% python3 -q
>>> import numpy as np
>>> np.set_printoptions(precision=3, suppress=True, linewidth=140)
>>> W0 = np.load("m.npy")
>>> print(W0)
[[-3.247 -5.228  1.971 -1.994  7.237  0.516]
 [-1.686 -2.079 -0.41  -6.651  4.882  4.432]
 [-1.653 -0.11  -3.314 -4.844  3.882  5.465]
 [-2.978 -4.244  0.899 -2.353  6.611  1.41 ]
 [-2.633 -1.832 -2.203 -1.665  5.232  3.134]
 [-1.265  4.265 -9.295 -2.409  1.5    8.235]
 [-2.341 -1.657 -2.025 -2.954  4.999  3.66 ]
 [-2.458 -1.388 -2.605 -2.098  4.923  3.619]
 [-3.37  -3.524 -0.77   0.328  6.447  1.182]
 [-2.02  -2.552 -0.202 -5.454  5.286  3.695]
 [-1.265  2.729 -6.992 -3.946  2.268  7.467]
 [-3.014 -1.33  -3.527  0.742  5.172  2.813]
 [-0.721  1.597 -4.477 -7.799  2.562  7.717]
 [-2.715 -1.76  -2.433 -1.185  5.238  3.047]
 [-1.22   0.102 -2.982 -6.8    3.559  6.221]
 [-3.568 -5.039  1.207 -0.2    7.303  0.129]
 [-1.988  0.543 -4.797 -2.517  3.722  5.29 ]]
>>> gram = np.cov(W0, rowvar=False)
>>> print(np.polyfit(W0[:, 4], W0[:, 5], 1))
[-1.462 10.952]
>>> print(np.argwhere(np.triu(np.abs(np.corrcoef(W0.T)) > 0.8, 1)))
[[0 1]
 [0 3]
 [0 4]
 [0 5]
 [1 2]
 [1 4]
 [1 5]
 [2 4]
 [2 5]
 [4 5]]
>>> lab = W0[:, 4] > np.median(W0[:, 4])
>>> f = W0[lab].mean(axis=0) - W0[~lab].mean(axis=0)
>>> print(((W0 - W0.mean(axis=0)) @ f > 0).astype(int))
[1 0 0 1 1 0 1 1 1 1 0 1 0 1 0 1 0]
>>> print(f)
[-1.321 -3.633  3.468  2.974  2.477 -3.799]
>>> d = np.linalg.norm(W0[:, None] - W0[None], axis=-1)
>>> print(np.unravel_index(d.round(6).argmax(), d.shape))
(np.int64(0), np.int64(5))
>>> print(d.shape)
(17, 17)
>>> F = np.load("block5.npy")
>>> print(F)
[[  2   0   6   2   0   4   2   2   6]
 [  5   0  15   5   0  10   5   5  15]
 [  3   0   9   3   0   6   3   3   9]
 [  5   0  15   5   0  10   5   5  15]
 [ -5   0 -15  -5   0 -10  -5  -5 -15]
 [ -1   0  -3  -1   0  -2  -1  -1  -3]]
>>> print(F @ np.linalg.pinv(F) @ F)
[[  2.   0.   6.   2.   0.   4.   2.   2.   6.]
 [  5.   0.  15.   5.   0.  10.   5.   5.  15.]
 [  3.   0.   9.   3.   0.   6.   3.   3.   9.]
 [  5.   0.  15.   5.   0.  10.   5.   5.  15.]
 [ -5.   0. -15.  -5.   0. -10.  -5.  -5. -15.]
 [ -1.   0.  -3.  -1.   0.  -2.  -1.  -1.  -3.]]
>>> print(np.linalg.lstsq(F[:-1].T, F[-1])[2])
1
>>> print(np.allclose(F[:-1].T @ np.linalg.lstsq(F[:-1].T, F[-1])[0], F[-1]))
True
>>> print(np.unique(F.round(6), axis=0).shape)
(5, 9)
>>> print(np.abs(np.diag(np.linalg.qr(F)[1])) > 1e-9)
[ True False False False False False]
>>> M = np.loadtxt("run2.csv", delimiter=",")
>>> print(M)
[[ 0.7   -0.1    0.1   -0.9    0.1  ]
 [-1.1    0.2    0.     1.4   -0.5  ]
 [ 1.013  0.974 -0.552 -1.734  1.096]
 [-0.7   -0.4   -1.6   -0.3    1.   ]
 [ 1.1    1.1   -0.5   -1.7    1.1  ]]
>>> proj = np.triu(np.array([[1, -2, 3, 0, 0],
...     [0, -3, -2, -3, -2],
...     [1, -1, 1, -2, -1],
...     [3, 3, 1, 0, 2],
...     [-2, -2, -1, -1, -1]]), 1) + np.eye(5)
>>> M2 = proj @ M @ np.linalg.inv(proj)
>>> print(np.linalg.matrix_rank(M2))
5
>>> print((M + M.T) / 2)
[[ 0.7   -0.6    0.556 -0.8    0.6  ]
 [-0.6    0.2    0.487  0.5    0.3  ]
 [ 0.556  0.487 -0.552 -1.667  0.298]
 [-0.8    0.5   -1.667 -0.3   -0.35 ]
 [ 0.6    0.3    0.298 -0.35   1.1  ]]
>>> print(np.sort(np.abs(np.linalg.eigvals(M))))
[0.166 0.166 1.087 1.087 1.123]
>>> print((M - M.T) / 2)
[[ 0.     0.5   -0.456 -0.1   -0.5  ]
 [-0.5    0.    -0.487  0.9   -0.8  ]
 [ 0.456  0.487  0.    -0.067  0.798]
 [ 0.1   -0.9    0.067  0.     1.35 ]
 [ 0.5    0.8   -0.798 -1.35   0.   ]]
>>> print(np.allclose(M, M.T))
False
>>> assert M == M.T
Traceback (most recent call last):
  File "<python-input-30>", line 1, in <module>
    assert M == M.T
           ^^^^^^^^
ValueError: The truth value of an array with more than one element is ambiguous. Use a.any() or a.all()
>>> w1 = np.array([[1, 2, 0, 4, 8, 0],
...     [6, 1, 5, 0, 1, 9],
...     [7, 2, 2, 0, 7, 0],
...     [6, 1, 5, 8, 0, 3],
...     [7, 9, 3, 3, 5, 6]])
>>> beta = np.array([5, 8, 0, 6, 8, 8])
>>> hid = np.maximum(M @ w1 + beta, 0)
>>> print((hid > 0).astype(int))
[[1 1 0 1 1 1]
 [1 1 1 1 0 1]
 [1 1 0 0 1 1]
 [0 1 0 1 0 1]
 [1 1 0 1 1 1]]
>>> Z = np.array([[1, 3], [1, 4], [0, 9], [6, 7], [1, 4], [5, 5]])
>>> print(hid @ Z)
[[ 61.7   138.4  ]
 [135.7   234.2  ]
 [132.681 253.363]
 [ 82.    120.9  ]
 [142.7   271.4  ]]
>>> print((hid @ Z).round(6).argmax(axis=1))
[1 1 1 1 1]
>>> print(np.einsum("ii->", M))
1.148
>>> print(round(np.linalg.det(2 * M), 3), round(float(np.linalg.det(M)), 3))
-1.173 -0.037
>>> print(round(np.einsum("ij,ji->", M, M), 3))
2.87
>>> print(np.linalg.eigvals(M))
[-1.123+0.j     0.993+0.441j  0.993-0.441j  0.142+0.086j  0.142-0.086j]
>>> M2 = np.linalg.inv(M)
>>> print(np.allclose(M2, M.T))
False
>>> A = np.load("data.npy")
>>> print(A)
[[ 0.  0.  0.  0.  0.  0. -3.]
 [ 0.  0.  0.  0.  0.  0.  0.]
 [ 0.  0.  0.  0.  0.  0. -5.]
 [ 0.  0.  0.  0.  0.  0.  3.]
 [ 0.  0.  0.  0.  0.  0.  0.]
 [ 0.  0.  0.  0.  0.  0. -5.]
 [-3.  0. -5.  3.  0. -5.  0.]]
>>> gram = A.T @ A
>>> print(np.linalg.matrix_rank(gram))
2
>>> print(np.linalg.svd(A, compute_uv=False) ** 2)
[68. 68.  0.  0.  0.  0.  0.]
>>> print(np.round(np.linalg.det(A), 3))
0.0
>>> print((np.linalg.matrix_power((A != 0) + (A.T != 0) + np.eye(7), 7) > 0).astype(int))
[[1 0 1 1 0 1 1]
 [0 1 0 0 0 0 0]
 [1 0 1 1 0 1 1]
 [1 0 1 1 0 1 1]
 [0 0 0 0 1 0 0]
 [1 0 1 1 0 1 1]
 [1 0 1 1 0 1 1]]
>>> rank = np.linalg.matrix_rank(A)
>>> print(rank)
2
>>> N = np.linalg.svd(A)[2][rank:].T
>>> print([int(np.linalg.matrix_rank(A[:i])) for i in range(1, len(A) + 1)])
[1, 1, 1, 1, 1, 1, 2]
>>> print(np.allclose(A @ N, 0))
True
>>> print(np.round(N @ N.T, 3) + 0)
[[ 0.868  0.    -0.221  0.132  0.    -0.221  0.   ]
 [ 0.     1.     0.     0.     0.     0.     0.   ]
 [-0.221  0.     0.632  0.221  0.    -0.368  0.   ]
 [ 0.132  0.     0.221  0.868  0.     0.221  0.   ]
 [ 0.     0.     0.     0.     1.     0.     0.   ]
 [-0.221  0.    -0.368  0.221  0.     0.632  0.   ]
 [ 0.     0.     0.     0.     0.     0.     0.   ]]
>>> print([int(np.linalg.matrix_rank(A[:, :j + 1])) for j in range(7)])
[1, 1, 1, 1, 1, 1, 2]
>>> mat = np.array([[-1.0, -2.0, -2.0, 0.0, 0.0],
...     [-2.0, -1.0, -2.0, 0.0, 0.0],
...     [-2.0, -2.0, -1.0, 0.0, 0.0],
...     [0.0, 0.0, 0.0, -1.0, 0.0],
...     [0.0, 0.0, 0.0, 0.0, -1.0]])
>>> M2 = np.linalg.inv(mat)
>>> print((np.abs(M2) > 1e-9).astype(int))
[[1 1 1 0 0]
 [1 1 1 0 0]
 [1 1 1 0 0]
 [0 0 0 1 0]
 [0 0 0 0 1]]
>>> print(np.allclose(M2, mat.T))
False
>>> print(np.round(mat @ M2, 3) + 0)
[[1. 0. 0. 0. 0.]
 [0. 1. 0. 0. 0.]
 [0. 0. 1. 0. 0.]
 [0. 0. 0. 1. 0.]
 [0. 0. 0. 0. 1.]]
>>> print(np.linalg.inv(M2))
[[-1. -2. -2.  0.  0.]
 [-2. -1. -2. -0. -0.]
 [-2. -2. -1. -0. -0.]
 [-0. -0. -0. -1. -0.]
 [-0. -0. -0. -0. -1.]]
>>> print(np.linalg.det(mat) * M2)
[[-3.  2.  2.  0.  0.]
 [ 2. -3.  2.  0.  0.]
 [ 2.  2. -3. -0. -0.]
 [ 0.  0.  0.  5.  0.]
 [ 0.  0.  0.  0.  5.]]
>>> x0 = np.array([7, 8, 3, 4, 8])
>>> y = mat @ x0
>>> beta, lr = np.zeros(5), 1 / np.linalg.norm(mat, 2) ** 2
>>> for i in range(6):
...     beta -= lr * mat.T @ (mat @ beta - y)
...     if i % 2 == 0: print(i, round(np.linalg.norm(mat @ beta - y), 3))
... 
0 9.308
2 8.578
4 7.905
>>> print(round(float(np.linalg.cond(mat)), 3))
5.0
>>> try:
...     np.linalg.cholesky(mat)
... except np.linalg.LinAlgError as e:
...     print("failed:", e)
... 
failed: Matrix is not positive definite
>>> print([round(float(np.linalg.det(mat[:i, :i])), 2) + 0 for i in range(1, 6)])
[-1.0, -3.0, -5.0, 5.0, -5.0]
>>> print(np.round(np.linalg.eigvalsh(mat).min(), 3))
-5.0
>>> print(np.all(np.linalg.eigvalsh(mat) > 0))
False
>>> E = np.diag(np.array([2, -1, -2, 1, -1])) + -2 * np.eye(5, k=1) + -2 * np.eye(5, k=-1)
>>> print(E)
[[ 2. -2.  0.  0.  0.]
 [-2. -1. -2.  0.  0.]
 [ 0. -2. -2. -2.  0.]
 [ 0.  0. -2.  1. -2.]
 [ 0.  0.  0. -2. -1.]]
>>> w, V = np.linalg.eigh(E)
>>> x0 = np.array([-4, 1, 9, 9, 1])
>>> print((np.sign(V[:, -1].round(6)) == np.sign(V[0, -1].round(6))).astype(int))
[1 0 1 0 1]
>>> print(np.abs(E).sum(axis=1).max(), round(float(np.abs(w).max()), 3))
6.0 4.394
>>> print(round(x0 @ E @ x0 / (x0 @ x0), 3), np.round(w[0], 3), round(float(w[-1]), 3))
-2.394 -4.394 3.385
>>> feats = np.load("x.npy")
>>> print(feats)
[[ 0.091  0.063 -0.128 -0.13  -0.052 -0.069 -0.189  0.043]
 [ 0.063  0.19   0.044 -0.143  0.17  -0.293 -0.111 -0.003]
 [-0.128  0.044  0.303  0.136  0.26  -0.126  0.286 -0.092]
 [-0.13  -0.143  0.136  0.206 -0.001  0.188  0.264 -0.05 ]
 [-0.052  0.17   0.26  -0.001  0.32  -0.307  0.136 -0.072]
 [-0.069 -0.293 -0.126  0.188 -0.307  0.465  0.11   0.023]
 [-0.189 -0.111  0.286  0.264  0.136  0.11   0.398 -0.095]
 [ 0.043 -0.003 -0.092 -0.05  -0.072  0.023 -0.095  0.028]]
>>> print(W0 @ np.linalg.pinv(W0) @ W0)
[[-3.247 -5.228  1.971 -1.994  7.237  0.516]
 [-1.686 -2.079 -0.41  -6.651  4.882  4.432]
 [-1.653 -0.11  -3.314 -4.844  3.882  5.465]
 [-2.978 -4.244  0.899 -2.353  6.611  1.41 ]
 [-2.633 -1.832 -2.203 -1.665  5.232  3.134]
 [-1.265  4.265 -9.295 -2.409  1.5    8.235]
 [-2.341 -1.657 -2.025 -2.954  4.999  3.66 ]
 [-2.458 -1.388 -2.605 -2.098  4.923  3.619]
 [-3.37  -3.524 -0.77   0.328  6.447  1.182]
 [-2.02  -2.552 -0.202 -5.454  5.286  3.695]
 [-1.265  2.729 -6.992 -3.946  2.268  7.467]
 [-3.014 -1.33  -3.527  0.742  5.172  2.813]
 [-0.721  1.597 -4.477 -7.799  2.562  7.717]
 [-2.715 -1.76  -2.433 -1.185  5.238  3.047]
 [-1.22   0.102 -2.982 -6.8    3.559  6.221]
 [-3.568 -5.039  1.207 -0.2    7.303  0.129]
 [-1.988  0.543 -4.797 -2.517  3.722  5.29 ]]
>>> print(np.allclose(W0[:-1].T @ np.linalg.lstsq(W0[:-1].T, W0[-1])[0], W0[-1]))
True
>>> print(np.linalg.lstsq(W0[:-1].T, W0[-1])[2])
3
>>> print(round(np.trace(np.linalg.pinv(W0) @ W0), 3))
3.0
>>> try:
...     np.linalg.inv(W0)
... except np.linalg.LinAlgError as e:
...     print(e)
... 
Last 2 dimensions of the array must be square
>>> print(np.argsort(-np.linalg.norm(feats, axis=0).round(6), kind="stable")[:3])
[5 6 4]
>>> print(np.linalg.cond(feats) > 100)
True
>>> print([round(float(x), 3) for x in np.linalg.svd(feats, compute_uv=False)[:3]])
[1.0, 1.0, 0.0]
>>> print(np.linalg.matrix_rank(feats, rtol=0.1))
2
>>> print(round(np.linalg.norm(feats, 2) / np.linalg.norm(feats), 3))
0.707
>>> left, sv, vt = np.linalg.svd(feats)
>>> print(np.argmax(sv[:-1] / (sv[1:] + 1e-6)) + 1)
2
>>> print(sv.round(3) + 0)
[1. 1. 0. 0. 0. 0. 0. 0.]
>>> M2 = left[:, :2] @ np.diag(sv[:2]) @ vt[:2]
>>> print(np.linalg.matrix_rank(feats, rtol=0.05))
2
>>> print(np.round(np.linalg.norm(feats - M2) / np.linalg.norm(feats), 3))
0.0
>>> print(M2)
[[ 0.091  0.063 -0.128 -0.13  -0.052 -0.069 -0.189  0.043]
 [ 0.063  0.19   0.044 -0.143  0.17  -0.293 -0.111 -0.003]
 [-0.128  0.044  0.303  0.136  0.26  -0.126  0.286 -0.092]
 [-0.13  -0.143  0.136  0.206 -0.001  0.188  0.264 -0.05 ]
 [-0.052  0.17   0.26  -0.001  0.32  -0.307  0.136 -0.072]
 [-0.069 -0.293 -0.126  0.188 -0.307  0.465  0.11   0.023]
 [-0.189 -0.111  0.286  0.264  0.136  0.11   0.398 -0.095]
 [ 0.043 -0.003 -0.092 -0.05  -0.072  0.023 -0.095  0.028]]
>>> m1 = np.loadtxt("case10.csv", delimiter=",")
>>> print(m1)
[[ 0.  0.  0.  0.  0.  0. -1.  0.]
 [ 0.  0.  0.  0.  0.  0.  0.  0.]
 [ 0.  0.  1.  0.  0.  0.  0.  0.]
 [ 0.  0.  0.  0.  0.  0.  0.  2.]
 [ 0.  0.  0.  0.  0.  0.  0.  0.]
 [ 0.  0.  0.  0.  1.  0.  0.  0.]
 [-1.  0.  0.  0.  0.  0.  0.  0.]
 [ 0.  2.  0.  0.  0.  0.  0.  0.]]
>>> print(round(float(np.linalg.det(m1)), 3))
0.0
